$ ipython --no-banner

In [1]: import numpy as np

In [2]: np.set_printoptions(precision=3, suppress=True, linewidth=140)

In [3]: feats = np.load("m.npy")

In [4]: feats
Out[4]: 
array([[-0.5, -0.4,  1.1],
       [-1.6,  0.6,  0.3],
       [-1. , -1.3,  0.9],
       [-0.3,  0.8, -1.2],
       [ 1. , -5. , -1.5],
       [ 0.1,  0.4,  0. ],
       [ 0.9, -0.4,  0.7],
       [-0.8,  0.3,  1.4],
       [-0.2, -0.5,  0.3],
       [-1.5,  0.5, -0.1],
       [ 2.3, -0.3, -1.5],
       [ 1.2,  0.2,  0.7],
       [-1.1, -0.8,  1. ],
       [ 0.1,  0.3,  0.4],
       [ 0.2,  0. , -0.2],
       [-1.1,  1.7, -1.2],
       [-0.8, -0.6, -1.5],
       [-1.6, -0.2, -0.1]])

In [5]: Xs = (feats - feats.mean(axis=0)) / feats.std(axis=0)

In [6]: np.argwhere(np.abs(Xs) > 2)
Out[6]: 
array([[ 4,  1],
       [10,  0]])

In [7]: coef = np.linalg.lstsq(np.delete(Xs, 1, axis=1), Xs[:, 1])[0]

In [8]: np.round(1 - np.var(Xs[:, 1] - np.delete(Xs, 1, axis=1) @ coef), 3)
Out[8]: np.float64(0.103)

In [9]: u, r1 = feats[12], feats[2]

In [10]: u @ u
Out[10]: np.float64(2.85)

In [11]: pr = (u @ r1) / (u @ u) * u

In [12]: r1 - pr
Out[12]: array([ 0.173, -0.447, -0.167])

In [13]: np.outer(u, r1)
Out[13]: 
array([[ 1.1 ,  1.43, -0.99],
       [ 0.8 ,  1.04, -0.72],
       [-1.  , -1.3 ,  0.9 ]])

In [14]: np.linalg.matrix_rank(np.outer(u, r1))
Out[14]: np.int64(1)

In [15]: x0 = np.array([2, -1, 0])

In [16]: rhs = feats @ x0

In [17]: np.round(np.linalg.lstsq(feats, rhs)[0], 3) + 0
Out[17]: array([ 2., -1.,  0.])

In [18]: rhs
Out[18]: array([-0.6, -3.8, -0.7, -1.4,  7. , -0.2,  2.2, -1.9,  0.1, -3.5,  4.9,  2.2, -1.4, -0.1,  0.4, -3.9, -1. , -3. ])

In [19]: rng = np.random.default_rng(86982)

In [20]: rhs = rhs + 0.1 * rng.normal(size=18)

In [21]: rhs
Out[21]: 
array([-0.588, -3.921, -0.742, -1.251,  7.075, -0.267,  2.424, -1.961,  0.268, -3.36 ,  4.774,  2.181, -1.394, -0.023,  0.387, -3.81 ,
       -0.965, -3.095])

In [22]: coef, *_ = np.linalg.lstsq(feats, rhs)

In [23]: [round(float(np.linalg.norm(np.linalg.solve(feats.T @ feats + lam * np.eye(3), feats.T @ rhs))), 2) for lam in (0, 1, 10, 100)]
Out[23]: [2.23, 2.15, 1.62, 0.51]

In [24]: coef
Out[24]: array([ 1.994, -1.007, -0.011])

In [25]: np.round(feats.T @ (rhs - feats @ coef), 3) + 0
Out[25]: array([0., 0., 0.])

In [26]: Xs = feats - feats.mean(axis=1)
---------------------------------------------------------------------------
ValueError                                Traceback (most recent call last)
Cell In[26], line 1
----> 1 Xs = feats - feats.mean(axis=1)

ValueError: operands could not be broadcast together with shapes (18,3) (18,) 

In [27]: Xs = feats - feats.mean(axis=0)

In [28]: U, sig, Vh = np.linalg.svd(Xs, full_matrices=False)

In [29]: np.round(Xs.mean(axis=0), 3) + 0
Out[29]: array([0., 0., 0.])

In [30]: np.searchsorted(np.cumsum(sig ** 2) / (sig ** 2).sum(), 0.9) + 1
Out[30]: np.int64(3)

In [31]: round(float((sig ** 2).sum() ** 2 / (sig ** 4).sum()), 3)
Out[31]: 2.472

In [32]: np.abs(Vh[-1])
Out[32]: array([0.621, 0.102, 0.777])

In [33]: sig
Out[33]: array([6.075, 4.22 , 3.572])

In [34]: Vh[0] * np.sign(Vh[0, np.abs(Vh[0]).argmax()])
Out[34]: array([-0.455,  0.854,  0.252])

In [35]: np.abs(Vh[0]).argmax()
Out[35]: np.int64(1)

In [36]: sig ** 2 / (sig ** 2).sum()
Out[36]: array([0.547, 0.264, 0.189])

In [37]: Z = feats[[16, 0]].astype(float)

In [38]: for _ in range(6):
    ...:     labels = np.linalg.norm(feats[:, None] - Z, axis=-1).argmin(axis=1)
    ...:     Z = np.array([feats[labels == j].mean(axis=0) for j in range(2)])
    ...: 

In [39]: labels
Out[39]: array([1, 1, 1, 1, 0, 1, 1, 1, 1, 1, 0, 1, 1, 1, 1, 1, 1, 1])

In [40]: Z[1] - Z[0]
Out[40]: array([-2.15 ,  2.688,  1.656])

In [41]: np.bincount(labels)
Out[41]: array([ 2, 16])

In [42]: J = np.loadtxt("layer8.csv", delimiter=",")

In [43]: J
Out[43]: 
array([[ 0.672,  0.607,  0.872,  0.167],
       [ 0.607,  1.728, -0.48 , -0.084],
       [ 0.872, -0.48 ,  2.612, -0.006],
       [ 0.167, -0.084, -0.006,  1.988]])

In [44]: # symmetric

In [45]: np.round(np.linalg.norm(J[0] - J[1]), 3)
Out[45]: np.float64(1.774)

In [46]: m1 = np.loadtxt("dump.csv", delimiter=",")

In [47]: m1
Out[47]: 
array([[2., 1., 2., 2.],
       [2., 1., 2., 2.],
       [1., 2., 0., 0.]])

In [48]: # columns 2 and 3 are equal

In [49]: round(float(np.trace(np.linalg.pinv(m1) @ m1)), 3)
Out[49]: 2.0

In [50]: np.linalg.lstsq(m1[:-1].T, m1[-1])[2]
Out[50]: np.int32(1)

In [51]: np.argsort(-np.linalg.norm(m1, axis=0).round(6), kind="stable")[:3]
Out[51]: array([0, 2, 3])

In [52]: np.round(np.linalg.norm(m1, 2) / np.linalg.norm(m1), 3)
Out[52]: np.float64(0.941)

In [53]: np.linalg.matrix_rank(m1, rtol=0.1)
Out[53]: np.int64(2)

In [54]: mat = np.loadtxt("out17.csv", delimiter=",")

In [55]: mat
Out[55]: 
array([[ 9.182,  1.068,  3.816],
       [-7.696,  2.426, -5.907],
       [-6.276, -5.767, -5.23 ],
       [-1.297, -9.601, -2.479],
       [ 1.289, -9.55 ,  2.672],
       [ 2.066, -8.39 ,  5.034],
       [ 5.795,  3.414,  7.401],
       [ 0.157,  2.642,  9.643],
       [-7.129, -4.229,  5.594],
       [ 1.204,  3.835, -9.156],
       [ 9.322, -0.528,  3.581],
       [ 2.231,  2.67 ,  9.375],
       [ 2.606, -6.127, -7.462],
       [ 5.762, -8.021, -1.568],
       [ 6.955,  5.108, -5.053],
       [-9.382,  2.977,  1.766]])

In [56]: def softmax(z):
    ...:     e = np.exp(z - z.max(axis=-1, keepdims=True))
    ...:     return e / e.sum(axis=-1, keepdims=True)
    ...: 

In [57]: softmax(mat).sum(axis=1)
Out[57]: array([1., 1., 1., 1., 1., 1., 1., 1., 1., 1., 1., 1., 1., 1., 1., 1.])

In [58]: scores = mat @ mat.T / np.sqrt(3)

In [59]: softmax(scores)[14] @ mat
Out[59]: array([ 6.955,  5.108, -5.053])

In [60]: D = np.linalg.norm(mat[:, None] - mat[None], axis=-1)

In [61]: np.unravel_index(D.round(6).argmax(), D.shape)
Out[61]: (np.int64(8), np.int64(14))

In [62]: D.mean(axis=1).argmax()
Out[62]: np.int64(1)

In [63]: np.linalg.matrix_rank(D ** 2)
Out[63]: np.int64(5)

In [64]: np.flatnonzero(D[2] < D.mean() / 2)
Out[64]: array([2])

In [65]: mat @ mat
---------------------------------------------------------------------------
ValueError                                Traceback (most recent call last)
Cell In[65], line 1
----> 1 mat @ mat

ValueError: matmul: Input operand 1 has a mismatch in its core dimension 0, with gufunc signature (n?,k),(k,m?)->(n?,m?) (size 16 is different from 3)

In [66]: cov = mat.T @ mat

In [67]: np.allclose(cov, cov.T)
Out[67]: True

In [68]: (mat @ mat.T).shape
Out[68]: (16, 16)

In [69]: np.linalg.matrix_rank(cov)
Out[69]: np.int64(3)

In [70]: A = np.load("case5.npy")

In [71]: A
Out[71]: 
array([[-2,  0,  2],
       [ 0, -2,  0],
       [-1,  0,  0]])

In [72]: # 2 blocks once reordered

In [73]: B = np.array([[8, 4], [8, 4]])

In [74]: Z = np.kron(B, A)

In [75]: np.linalg.matrix_rank(Z)
Out[75]: np.int64(3)

In [76]: W0 = np.load("arr.npy")

In [77]: W0
Out[77]: 
array([[ -9.,  12.,  -6.],
       [-12.,  17.,  -8.],
       [-12.,  16.,  -7.]])

In [78]: np.abs(np.linalg.svd(W0)[2][-1])
Out[78]: array([0.624, 0.655, 0.427])

In [79]: np.linalg.cond(W0) > 100
Out[79]: np.False_

In [80]: np.argsort(-np.linalg.norm(W0, axis=0).round(6), kind="stable")[:3]
Out[80]: array([1, 0, 2])

In [81]: np.round(np.linalg.norm(W0, 2) / np.linalg.norm(W0), 3)
Out[81]: np.float64(1.0)

In [82]: [round(float(x), 3) for x in np.linalg.svd(W0, compute_uv=False)[:3]]
Out[82]: [34.733, 0.659, 0.393]

In [83]: np.linalg.matrix_rank(W0, rtol=0.1)
Out[83]: np.int64(1)

In [84]: arr = np.load("x.npy")

In [85]: arr
Out[85]: 
array([[ -5,  -2, -35,  16],
       [  7,  -3,  26,  -8],
       [  5,  -6, -13,  24],
       [  4,   7,  25,   4]])

In [86]: # null space of dimension 1

In [87]: (np.linalg.matrix_power((A != 0) + (A.T != 0) + np.eye(3), 3) > 0).astype(int)
Out[87]: 
array([[1, 0, 1],
       [0, 1, 0],
       [1, 0, 1]])

In [88]: np.sort(np.linalg.eigvals(A).real)
Out[88]: array([-2., -1., -1.])

In [89]: u, r1 = arr[0], arr[1]

In [90]: u @ u
Out[90]: np.int64(1510)

In [91]: pr = (u @ r1) / (u @ u) * u

In [92]: round(np.linalg.norm(u + r1) ** 2 + np.linalg.norm(u - r1) ** 2, 3)
Out[92]: np.float64(4616.0)

In [93]: r1 - pr
Out[93]: array([ 3.467, -4.413,  1.268,  3.306])

In [94]: pr
Out[94]: array([  3.533,   1.413,  24.732, -11.306])

In [95]: round((r1 - pr) @ u, 3)
Out[95]: np.float64(0.0)

In [96]: np.linalg.matrix_rank(np.outer(u, r1))
Out[96]: np.int64(1)

In [97]: th = np.radians(45)

In [98]: Rm = np.eye(4)

In [99]: Rm[1, 1] = Rm[2, 2] = np.cos(th)

In [100]: Rm[1, 2], Rm[2, 1] = -np.sin(th), np.sin(th)

In [101]: Rm
Out[101]: 
array([[ 1.   ,  0.   ,  0.   ,  0.   ],
       [ 0.   ,  0.707, -0.707,  0.   ],
       [ 0.   ,  0.707,  0.707,  0.   ],
       [ 0.   ,  0.   ,  0.   ,  1.   ]])

In [102]: B = arr @ Rm.T

In [103]: round(np.linalg.det(Rm), 3), np.round(np.trace(Rm), 3)
Out[103]: (np.float64(1.0), np.float64(3.414))

In [104]: np.allclose(np.linalg.norm(arr, axis=1), np.linalg.norm(B, axis=1))
Out[104]: True

In [105]: hat = np.triu(np.array([[-2, 1, -1, -2], [2, 1, 3, -1], [2, -3, 2, 2], [3, 3, -2, 1]]), 1) + np.eye(4)

In [106]: B = hat @ Rm @ np.linalg.inv(hat)

In [107]: hat @ Rm - Rm @ hat
Out[107]: 
array([[ 0.   , -1.   , -0.414,  0.   ],
       [ 0.   ,  2.121,  0.   ,  1.121],
       [ 0.   ,  0.   , -2.121,  1.293],
       [ 0.   ,  0.   ,  0.   ,  0.   ]])

In [108]: np.round(np.linalg.det(B), 3)
Out[108]: np.float64(1.0)

In [109]: np.linalg.matrix_rank(B)
Out[109]: np.int64(4)

In [110]: np.round(np.trace(B), 3), round(np.trace(Rm), 3)
Out[110]: (np.float64(3.414), np.float64(3.414))

In [111]: X = np.load("w.npy")

In [112]: X
Out[112]: 
array([[4, 0, 0],
       [0, 0, 0],
       [0, 0, 5]])

In [113]: # triangular: eigenvalues sit on the diagonal

In [114]: U, sig, Vh = np.linalg.svd(X)

In [115]: evecs = Vh[:(sig > 1e-8).sum()]

In [116]: x0 = X[0] + 2 * X[2] + rng.integers(2) * np.eye(3)[1]

In [117]: x0
Out[117]: array([ 4.,  1., 10.])

In [118]: np.round(np.linalg.norm(x0 - evecs.T @ evecs @ x0), 3)
Out[118]: np.float64(1.0)

In [119]: B = X[0, 0] * X[1:] - np.outer(X[1:, 0], X[0])

In [120]: B
Out[120]: 
array([[ 0,  0,  0],
       [ 0,  0, 20]])

In [121]: np.flatnonzero(~B.round(6).any(axis=1))
Out[121]: array([0])

In [122]: np.linalg.lstsq(X[:-1].T, X[-1])[2]
Out[122]: np.int32(1)

In [123]: np.allclose(X[:-1].T @ np.linalg.lstsq(X[:-1].T, X[-1])[0], X[-1])
Out[123]: False

In [124]: np.abs(np.diag(np.linalg.qr(X)[1])) > 1e-9
Out[124]: array([ True, False,  True])

In [125]: evals, evecs = np.linalg.eigh(X)

In [126]: x0 = np.array([2, 0, 0])

In [127]: evecs * np.abs(evals) @ evecs.T
Out[127]: 
array([[4., 0., 0.],
       [0., 0., 0.],
       [0., 0., 5.]])

In [128]: x0 @ X @ x0
Out[128]: np.int64(16)
